In [1]: import numpy as np

In [2]: import numpy.linalg as la

In [3]: np.set_printoptions(precision=2, suppress=True, linewidth=160)

In [4]: rnd = lambda a: np.round(a, 2) + 0

In [5]: mat = np.load("mat.npy")

In [6]: print(mat)
[[ 10   7  10   5  -6   1]
 [  7   2  -3  11  13 -10]
 [ 10  -3   6  -2  -4  -9]
 [  5  11  -2  18   1   8]
 [ -6  13  -4   1  -8   3]
 [  1 -10  -9   8   3 -12]]

In [7]: ev, V = la.eigh(mat)

In [8]: x0 = np.array([-1, -1, -1, 2, 2, 3])

In [9]: print(rnd(la.eigvalsh(mat[1:, 1:])))
[-26.83 -11.59   7.87  10.03  26.52]

In [10]: print(x0 @ mat @ x0)
158

In [11]: M = np.loadtxt("out11.csv", delimiter=",")

In [12]: print(rnd(M))
[[ 18.11   5.29   6.63]
 [ 18.45  -0.98   7.67]
 [ 14.8  -11.08   7.63]
 [ -1.58  19.63  -3.47]
 [ -7.21  17.82  -5.5 ]
 [-17.06   6.78  -7.94]
 [ 17.81   6.56   6.32]
 [ 17.95   6.     6.46]
 [  3.11 -19.34   4.05]
 [ 18.21  -2.68   7.82]
 [ -7.11 -18.69  -0.22]
 [-15.57 -11.65  -4.68]
 [-12.73  13.66  -7.16]
 [ -1.01  19.71  -3.24]
 [  1.8  -19.6    3.55]
 [-14.57  11.41  -7.58]
 [  2.47 -19.48   3.81]
 [ 12.88  14.98   3.11]
 [ 11.9   15.87   2.58]
 [ 17.63  -5.11   7.93]
 [ 18.44   3.11   7.08]
 [-13.63  12.64  -7.38]
 [  0.21 -19.78   2.93]
 [  8.17 -17.3    5.82]
 [-17.27  -8.21  -5.87]]

In [13]: lab = M[:, 2] > np.median(M[:, 2])

In [14]: f = M[lab].mean(axis=0) - M[~lab].mean(axis=0)

In [15]: print(np.argsort(-np.abs(f).round(6), kind="stable"))
[0 1 2]

In [16]: print((((M - M.mean(axis=0)) @ f > 0) == lab).mean())
0.88

In [17]: print(lab.astype(int))
[1 1 1 0 0 0 1 1 1 1 0 0 0 0 1 0 1 0 0 1 1 0 0 1 0]

In [18]: print(rnd(f))
[ 19.44 -11.92   9.65]

In [19]: print(((M - M.mean(axis=0)) @ f > 0).astype(int))
[1 1 1 0 0 0 1 1 1 1 1 0 0 0 1 0 1 1 0 1 1 0 1 1 0]

In [20]: cen = M - M.mean(axis=0)

In [21]: V = la.svd(cen)[2][:2]

In [22]: other = cen - cen @ V.T @ V

In [23]: print(rnd(other.std(axis=0)))
[0. 0. 0.]

In [24]: print(la.norm(other, axis=1).round(6).argmax())
0

In [25]: data = np.diag(np.array([2, -3, 0, 2, 3]))

In [26]: print(data)
[[ 2  0  0  0  0]
 [ 0 -3  0  0  0]
 [ 0  0  0  0  0]
 [ 0  0  0  2  0]
 [ 0  0  0  0  3]]

In [27]: print(rnd(np.sort(np.abs(la.eigvals(data)))))
[0. 2. 2. 3. 3.]

In [28]: print((data + data.T) / 2)
[[ 2.  0.  0.  0.  0.]
 [ 0. -3.  0.  0.  0.]
 [ 0.  0.  0.  0.  0.]
 [ 0.  0.  0.  2.  0.]
 [ 0.  0.  0.  0.  3.]]

In [29]: def softmax(z):
    ...:     e = np.exp(z - z.max(axis=-1, keepdims=True))
    ...:     return e / e.sum(axis=-1, keepdims=True)
    ...: 

In [30]: print(rnd(softmax(data[3])))
[0.09 0.09 0.09 0.65 0.09]

In [31]: print(rnd(softmax(data[3] + -3)))
[0.09 0.09 0.09 0.65 0.09]

In [32]: scores = data @ data.T / np.sqrt(5)

In [33]: print(softmax(scores).round(6).argmax(axis=1))
[0 1 0 3 4]

In [34]: print(rnd(softmax(scores + np.triu(np.full(scores.shape, -np.inf), 1))))
[[1.   0.   0.   0.   0.  ]
 [0.02 0.98 0.   0.   0.  ]
 [0.33 0.33 0.33 0.   0.  ]
 [0.11 0.11 0.11 0.67 0.  ]
 [0.02 0.02 0.02 0.02 0.93]]

In [35]: G = data.T @ data

In [36]: print((data @ data.T).shape)
(5, 5)

In [37]: print(rnd(la.svd(data, compute_uv=False) ** 2))
[9. 9. 4. 4. 0.]

In [38]: left, sig, Vh = la.svd(data)

In [39]: V = Vh[:(sig > 1e-8).sum()]

In [40]: rng = np.random.default_rng(85771)

In [41]: x0 = data[1] + -3 * data[0] + rng.integers(2) * np.eye(5)[3]

In [42]: print(x0)
[-6. -3.  0.  0.  0.]

In [43]: print(rnd(la.norm(x0 - V.T @ V @ x0)))
0.0

In [44]: print(la.matrix_rank(np.vstack([data, x0])))
4

In [45]: print(np.diag(V.T @ V))
[1. 1. 0. 1. 1.]

In [46]: print(data @ data.T)
[[4 0 0 0 0]
 [0 9 0 0 0]
 [0 0 0 0 0]
 [0 0 0 4 0]
 [0 0 0 0 9]]

In [47]: print(rnd(la.norm(data, axis=0)))
[2. 3. 0. 2. 3.]

In [48]: print(data.T @ data)
[[4 0 0 0 0]
 [0 9 0 0 0]
 [0 0 0 0 0]
 [0 0 0 4 0]
 [0 0 0 0 9]]

In [49]: arr = np.array([[-1.2, 0.0, 0.6],
    ...:     [0.2, -0.5, 0.5],
    ...:     [0.5, 1.0, 1.0],
    ...:     [0.6, 0.1, 0.5],
    ...:     [-2.1, 0.0, -0.1],
    ...:     [1.7, -0.1, 2.5]])

In [50]: arr[0] = arr[3] + 0.02 * rng.normal(size=3)

In [51]: print(rnd(arr))
[[ 0.62  0.06  0.51]
 [ 0.2  -0.5   0.5 ]
 [ 0.5   1.    1.  ]
 [ 0.6   0.1   0.5 ]
 [-2.1   0.   -0.1 ]
 [ 1.7  -0.1   2.5 ]]

In [52]: Q, V = la.qr(arr[:, :1])[0], la.qr(arr[:, 1:])[0]

In [53]: sig = la.svd(Q.T @ V, compute_uv=False)

In [54]: print(rnd(np.degrees(np.arccos(sig.clip(0, 1)))))
[45.98]

In [55]: print((sig > 0.9).sum())
0

In [56]: print(rnd(sig))
[0.69]

In [57]: x0 = np.array([4, 2, 0])

In [58]: a = np.maximum(arr @ x0, 0)

In [59]: print(rnd(arr.T @ a))
[16.4   3.77 23.14]

In [60]: print(rnd(np.maximum(arr @ (3 * x0), 0)))
[ 7.83  0.   12.    7.8   0.   19.8 ]

In [61]: Q, R = la.qr(arr)

In [62]: print(rnd(Q @ R))
[[ 0.62  0.06  0.51]
 [ 0.2  -0.5   0.5 ]
 [ 0.5   1.    1.  ]
 [ 0.6   0.1   0.5 ]
 [-2.1   0.   -0.1 ]
 [ 1.7  -0.1   2.5 ]]

In [63]: print(rnd(abs(R[0, 0])), rnd(la.norm(arr[:, 0])))
2.89 2.89

In [64]: print(rnd(np.trace(Q @ Q.T)))
3.0

In [65]: print(rnd(Q.T @ Q))
[[1. 0. 0.]
 [0. 1. 0.]
 [0. 0. 1.]]

In [66]: print(rnd(np.abs(np.diag(R))))
[2.89 1.12 2.01]

In [67]: print(np.allclose(R.T @ R, arr.T @ arr))
True
